% python3 -q
>>> import numpy as np
>>> import numpy.linalg as la
>>> np.set_printoptions(precision=1, suppress=True, linewidth=140, sign=" ")
>>> W0 = 4 * np.eye(12) + np.ones((12, 12))
>>> print(W0)
[[ 5.  1.  1.  1.  1.  1.  1.  1.  1.  1.  1.  1.]
 [ 1.  5.  1.  1.  1.  1.  1.  1.  1.  1.  1.  1.]
 [ 1.  1.  5.  1.  1.  1.  1.  1.  1.  1.  1.  1.]
 [ 1.  1.  1.  5.  1.  1.  1.  1.  1.  1.  1.  1.]
 [ 1.  1.  1.  1.  5.  1.  1.  1.  1.  1.  1.  1.]
 [ 1.  1.  1.  1.  1.  5.  1.  1.  1.  1.  1.  1.]
 [ 1.  1.  1.  1.  1.  1.  5.  1.  1.  1.  1.  1.]
 [ 1.  1.  1.  1.  1.  1.  1.  5.  1.  1.  1.  1.]
 [ 1.  1.  1.  1.  1.  1.  1.  1.  5.  1.  1.  1.]
 [ 1.  1.  1.  1.  1.  1.  1.  1.  1.  5.  1.  1.]
 [ 1.  1.  1.  1.  1.  1.  1.  1.  1.  1.  5.  1.]
 [ 1.  1.  1.  1.  1.  1.  1.  1.  1.  1.  1.  5.]]
>>> W = np.array([[-1, 1, 2, -2],
...     [-1, -2, 0, 1],
...     [-2, 1, 0, 1],
...     [-2, 2, -1, -1],
...     [-2, -2, 1, 1],
...     [0, -2, 2, -1],
...     [-1, 1, -1, 0],
...     [1, -1, 0, 2],
...     [1, 1, 1, 2],
...     [0, 2, 2, -2],
...     [0, 2, 2, -1],
...     [-1, 2, -1, 0]])
>>> beta = np.array([3, 0, 1, 4])
>>> H = np.maximum(W0 @ W + beta, 0)
>>> print((H > 0).mean(axis=0))
[ 0.   0.8  1.   0.6]
>>> print(la.matrix_rank(H))
3
>>> Z = np.array([[2, 2, 1], [0, 1, 1], [0, 2, 0], [0, 2, 0]])
>>> print((H @ Z).round(6).argmax(axis=1))
[ 1  1  1  1  1  1  1  1  1  1  1  1]
>>> vals, vecs = la.eigh(W0)
>>> print(vals)
[  4.   4.   4.   4.   4.   4.   4.   4.   4.   4.   4.  16.]
>>> print(round(float(vals.sum()), 1), np.trace(W0))
60.0 60.0
>>> print(la.eigvalsh(W0 @ W0))
[  16.   16.   16.   16.   16.   16.   16.   16.   16.   16.   16.  256.]
>>> low = la.cholesky(W0)
>>> print(np.diag(low) ** 2)
[ 5.   4.8  4.7  4.6  4.5  4.4  4.4  4.4  4.3  4.3  4.3  4.3]
>>> print(low)
[[ 2.2  0.   0.   0.   0.   0.   0.   0.   0.   0.   0.   0. ]
 [ 0.4  2.2  0.   0.   0.   0.   0.   0.   0.   0.   0.   0. ]
 [ 0.4  0.4  2.2  0.   0.   0.   0.   0.   0.   0.   0.   0. ]
 [ 0.4  0.4  0.3  2.1  0.   0.   0.   0.   0.   0.   0.   0. ]
 [ 0.4  0.4  0.3  0.3  2.1  0.   0.   0.   0.   0.   0.   0. ]
 [ 0.4  0.4  0.3  0.3  0.2  2.1  0.   0.   0.   0.   0.   0. ]
 [ 0.4  0.4  0.3  0.3  0.2  0.2  2.1  0.   0.   0.   0.   0. ]
 [ 0.4  0.4  0.3  0.3  0.2  0.2  0.2  2.1  0.   0.   0.   0. ]
 [ 0.4  0.4  0.3  0.3  0.2  0.2  0.2  0.2  2.1  0.   0.   0. ]
 [ 0.4  0.4  0.3  0.3  0.2  0.2  0.2  0.2  0.2  2.1  0.   0. ]
 [ 0.4  0.4  0.3  0.3  0.2  0.2  0.2  0.2  0.2  0.1  2.1  0. ]
 [ 0.4  0.4  0.3  0.3  0.2  0.2  0.2  0.2  0.2  0.1  0.1  2.1]]
>>> print(W0 / np.sqrt(np.outer(np.diag(W0), np.diag(W0))))
[[ 1.   0.2  0.2  0.2  0.2  0.2  0.2  0.2  0.2  0.2  0.2  0.2]
 [ 0.2  1.   0.2  0.2  0.2  0.2  0.2  0.2  0.2  0.2  0.2  0.2]
 [ 0.2  0.2  1.   0.2  0.2  0.2  0.2  0.2  0.2  0.2  0.2  0.2]
 [ 0.2  0.2  0.2  1.   0.2  0.2  0.2  0.2  0.2  0.2  0.2  0.2]
 [ 0.2  0.2  0.2  0.2  1.   0.2  0.2  0.2  0.2  0.2  0.2  0.2]
 [ 0.2  0.2  0.2  0.2  0.2  1.   0.2  0.2  0.2  0.2  0.2  0.2]
 [ 0.2  0.2  0.2  0.2  0.2  0.2  1.   0.2  0.2  0.2  0.2  0.2]
 [ 0.2  0.2  0.2  0.2  0.2  0.2  0.2  1.   0.2  0.2  0.2  0.2]
 [ 0.2  0.2  0.2  0.2  0.2  0.2  0.2  0.2  1.   0.2  0.2  0.2]
 [ 0.2  0.2  0.2  0.2  0.2  0.2  0.2  0.2  0.2  1.   0.2  0.2]
 [ 0.2  0.2  0.2  0.2  0.2  0.2  0.2  0.2  0.2  0.2  1.   0.2]
 [ 0.2  0.2  0.2  0.2  0.2  0.2  0.2  0.2  0.2  0.2  0.2  1. ]]
>>> print(la.eigvalsh(W0).min() > 0)
True
